>>> import numpy as np
>>> from numpy import linalg as LA
>>> np.set_printoptions(suppress=True, linewidth=120)
>>> def rnd(a):
...     return np.round(a, 2) + 0
... 
>>> W0 = np.loadtxt("x.csv", delimiter=",")
>>> W0
array([[-11.4 ,   0.48, -14.75,   2.64, -17.72],
       [-11.56,  -0.31, -14.81,   1.52, -16.24],
       [-12.17,   0.68, -14.09,   0.06, -19.53],
       [-11.44,   0.52, -13.6 ,   2.25, -17.66],
       [-11.72,   0.44, -15.29,   1.29, -17.54],
       [-10.38,  -0.61, -13.95,   3.18, -18.26],
       [-11.37,  -0.82, -14.54,  -0.18, -19.64],
       [-15.87, -17.25,   5.78,   2.53,  -5.24],
       [-12.57,   0.36, -12.64,   2.09, -18.92],
       [-16.46, -18.34,   5.86,   1.08,  -6.75],
       [-15.71, -18.9 ,   6.2 ,   3.6 ,  -4.62],
       [-13.67,  -0.25, -13.21,  -0.28, -19.18],
       [-16.81, -16.66,   4.62,   1.26,  -7.79],
       [-15.97, -17.46,   5.9 ,   1.81,  -5.81],
       [-16.71, -16.02,   7.29,   1.71,  -4.95],
       [-17.49, -16.94,   6.32,   1.94,  -7.22],
       [-12.13,  -1.29, -13.43,   4.06, -17.73],
       [-10.65,  -0.57, -13.09,   0.8 , -16.86],
       [-15.7 , -18.42,   6.78,   1.55,  -5.99],
       [-17.77, -18.13,   6.16,   1.5 ,  -6.97],
       [-15.02, -16.55,   5.3 ,   1.63,  -5.91],
       [-11.86,   0.41, -12.91,   2.27, -18.35],
       [-17.46, -17.29,   4.59,   1.65,  -5.01],
       [-17.91, -18.79,   7.4 ,   2.53,  -5.81],
       [-14.74, -18.12,   6.39,   1.31,  -5.38],
       [-13.31, -17.94,   5.2 ,   1.36,  -6.97],
       [-15.61, -18.59,   6.  ,   0.87,  -5.26],
       [-15.3 , -16.48,   4.98,   0.61,  -7.26],
       [-15.94, -17.35,   7.54,   3.48,  -4.56],
       [-12.08,  -0.59, -12.9 ,   2.3 , -19.59],
       [-11.42,   0.29, -14.16,   1.07, -19.6 ],
       [-15.29, -17.26,   5.67,   2.29,  -7.51],
       [-12.29,   0.78, -14.06,   3.94, -17.39],
       [-12.85,  -1.82, -15.18,   0.71, -15.28]])
>>> A2 = np.c_[W0[:, :3] @ np.array([[2, 0, 3], [1, -3, 0], [2, -3, -2]]), np.array([-2, 0, 1, -1, -2, 0, 0, -1, 0, -2, -2, 1, -2, 0, 1, 2, 0, 0, 1, -2, -2, -1, -1, 1, 1, 2, -2, 2, -2, -1, 2, 0, 1, 1])]
>>> rnd(A2)
array([[-51.82,  42.81,  -4.7 ,  -2.  ],
       [-53.05,  45.36,  -5.06,   0.  ],
       [-51.84,  40.23,  -8.33,   1.  ],
       [-49.56,  39.24,  -7.12,  -1.  ],
       [-53.58,  44.55,  -4.58,  -2.  ],
       [-49.27,  43.68,  -3.24,   0.  ],
       [-52.64,  46.08,  -5.03,   0.  ],
       [-37.43,  34.41, -59.17,  -1.  ],
       [-50.06,  36.84, -12.43,   0.  ],
       [-39.54,  37.44, -61.1 ,  -2.  ],
       [-37.92,  38.1 , -59.53,  -2.  ],
       [-54.01,  40.38, -14.59,   1.  ],
       [-41.04,  36.12, -59.67,  -2.  ],
       [-37.6 ,  34.68, -59.71,   0.  ],
       [-34.86,  26.19, -64.71,   1.  ],
       [-39.28,  31.86, -65.11,   2.  ],
       [-52.41,  44.16,  -9.53,   0.  ],
       [-48.05,  40.98,  -5.77,   0.  ],
       [-36.26,  34.92, -60.66,   1.  ],
       [-41.35,  35.91, -65.63,  -2.  ],
       [-35.99,  33.75, -55.66,  -2.  ],
       [-49.13,  37.5 ,  -9.76,  -1.  ],
       [-43.03,  38.1 , -61.56,  -1.  ],
       [-39.81,  34.17, -68.53,   1.  ],
       [-34.82,  35.19, -57.  ,   1.  ],
       [-34.16,  38.22, -50.33,   2.  ],
       [-37.81,  37.77, -58.83,  -2.  ],
       [-37.12,  34.5 , -55.86,   2.  ],
       [-34.15,  29.43, -62.9 ,  -2.  ],
       [-50.55,  40.47, -10.44,  -1.  ],
       [-50.87,  41.61,  -5.94,   2.  ],
       [-36.5 ,  34.77, -57.21,   0.  ],
       [-51.92,  39.84,  -8.75,   1.  ],
       [-57.88,  51.  ,  -8.19,   1.  ]])
>>> LA.matrix_rank(np.c_[W0, A2])
np.int64(6)
>>> rnd(LA.lstsq(W0, A2[:, 0])[0])
array([2., 1., 2., 0., 0.])
>>> O, R = LA.qr(W0)
>>> rnd(abs(R[0, 0])), rnd(LA.norm(W0[:, 0]))
(np.float64(83.2), np.float64(83.2))
>>> np.allclose(R.T @ R, W0.T @ W0)
True
>>> A = np.array([[5, 19, 4, 35, 6],
...     [1, 11, 8, 43, -6],
...     [-8, -20, 4, -4, -20],
...     [17, 42, -9, 6, 43],
...     [17, 42, -9, 6, 43],
...     [0, -5, -5, -25, 5],
...     [14, 36, -6, 12, 34]])
>>> A2 = A[0, 0] * A[1:] - np.outer(A[1:, 0], A[0])
>>> A2
array([[   0,   36,   36,  180,  -36],
       [   0,   52,   52,  260,  -52],
       [   0, -113, -113, -565,  113],
       [   0, -113, -113, -565,  113],
       [   0,  -25,  -25, -125,   25],
       [   0,  -86,  -86, -430,   86]])
>>> A[:, 0] / A[0, 0]
array([ 1. ,  0.2, -1.6,  3.4,  3.4,  0. ,  2.8])
>>> LA.matrix_rank(A2), LA.matrix_rank(A)
(np.int64(1), np.int64(2))
>>> np.allclose(A[:-1].T @ LA.lstsq(A[:-1].T, A[-1])[0], A[-1])
True
>>> rnd(np.trace(LA.pinv(A) @ A))
np.float64(2.0)
>>> np.abs(np.diag(LA.qr(A)[1])) > 1e-9
array([ True,  True, False, False, False])
>>> rnd(A @ LA.pinv(A) @ A)
array([[  5.,  19.,   4.,  35.,   6.],
       [  1.,  11.,   8.,  43.,  -6.],
       [ -8., -20.,   4.,  -4., -20.],
       [ 17.,  42.,  -9.,   6.,  43.],
       [ 17.,  42.,  -9.,   6.,  43.],
       [  0.,  -5.,  -5., -25.,   5.],
       [ 14.,  36.,  -6.,  12.,  34.]])
